% python3 -q
>>> import numpy as np
>>> import numpy.linalg as la
>>> np.set_printoptions(precision=3, suppress=True, linewidth=100)
>>> K = np.array([[7.0, 4.0, 0.0], [4.0, -6.0, 4.0], [0.0, 4.0, 9.0]])
>>> rng = np.random.default_rng(69)
>>> B = K + rng.integers(-2, 3, (3, 1)) @ rng.integers(-2, 3, (1, 3))
>>> B
array([[ 7.,  2., -4.],
       [ 4., -6.,  4.],
       [ 0.,  5., 11.]])
>>> np.round(la.svd(B - K, compute_uv=False), 3) + 0
array([5., 0., 0.])
>>> B - K
array([[ 0., -2., -4.],
       [ 0.,  0.,  0.],
       [ 0.,  1.,  2.]])
>>> la.matrix_rank(B - K, tol=1e-8)
np.int64(1)
>>> np.abs(B - K).sum(axis=1)
array([6., 0., 3.])
>>> np.sort(np.abs(la.eigvals(K)))
array([ 7.632,  8.007, 10.375])
>>> K @ K
array([[65.,  4., 16.],
       [ 4., 68., 12.],
       [16., 12., 97.]])
>>> la.matrix_power(K, 3)
array([[ 471.,  300.,  160.],
       [ 300., -344.,  380.],
       [ 160.,  380.,  921.]])
>>> np.einsum("ij,ji->", K, K)
np.float64(230.0)
>>> round(la.det(K.T), 3)
np.float64(-634.0)
>>> round(la.eigvals(K).sum().real, 3)
np.float64(10.0)
>>> np.einsum("ii->", K)
np.float64(10.0)
>>> np.poly(K)
array([  1., -10., -65., 634.])
>>> evals, vecs = la.eigh(K)
>>> x = np.array([-2, 1, 2])
>>> x @ K @ x
np.float64(58.0)
>>> vecs * np.maximum(evals, 0) @ vecs.T
array([[7.505, 2.105, 0.446],
       [2.105, 1.109, 2.328],
       [0.446, 2.328, 9.393]])
>>> P = np.triu(np.array([[0, 2, 1], [0, 2, 1], [3, 2, 1]]), 1) + np.eye(3)
>>> B = P @ K @ la.inv(P)
>>> np.trace(B), np.trace(K)
(np.float64(10.0), np.float64(10.0))
>>> np.poly(B)
array([  1., -10., -65., 634.])
>>> round(la.det(B), 3)
np.float64(-634.0)
>>> P @ K - K @ P
array([[  8., -22.,   6.],
       [  0.,  -4.,  11.],
       [  0.,   0.,  -4.]])
>>> A = np.load("m.npy")
>>> A
array([[ 4.375, -0.533, -2.362],
       [ 4.193,  1.799, -2.045],
       [-1.435, -4.78 ,  0.307],
       [ 0.591,  4.963,  0.156],
       [ 1.16 ,  4.861, -0.154],
       [ 1.9  ,  4.59 , -0.571],
       [ 2.401, -4.063, -1.652],
       [-3.445,  2.954,  2.099],
       [-3.803,  2.358,  2.231],
       [-1.387,  4.658,  1.172],
       [-1.388, -4.795,  0.281],
       [-2.944,  3.571,  1.892],
       [ 4.083, -1.717, -2.319],
       [ 4.295,  1.412, -2.136],
       [-3.278,  3.183,  2.032],
       [ 4.168, -1.466, -2.34 ],
       [-0.667,  4.888,  0.813],
       [ 4.297, -0.976, -2.362],
       [-4.419,  0.045,  2.339],
       [-4.401,  0.304,  2.354]])
>>> B = la.inv(K)
>>> la.det(K) * B
array([[-70., -36.,  16.],
       [-36.,  63., -28.],
       [ 16., -28., -58.]])
>>> round(float(la.cond(K)), 3)
1.359
>>> np.allclose(B, K.T)
False
>>> np.round(K @ B, 3) + 0
array([[1., 0., 0.],
       [0., 1., 0.],
       [0., 0., 1.]])
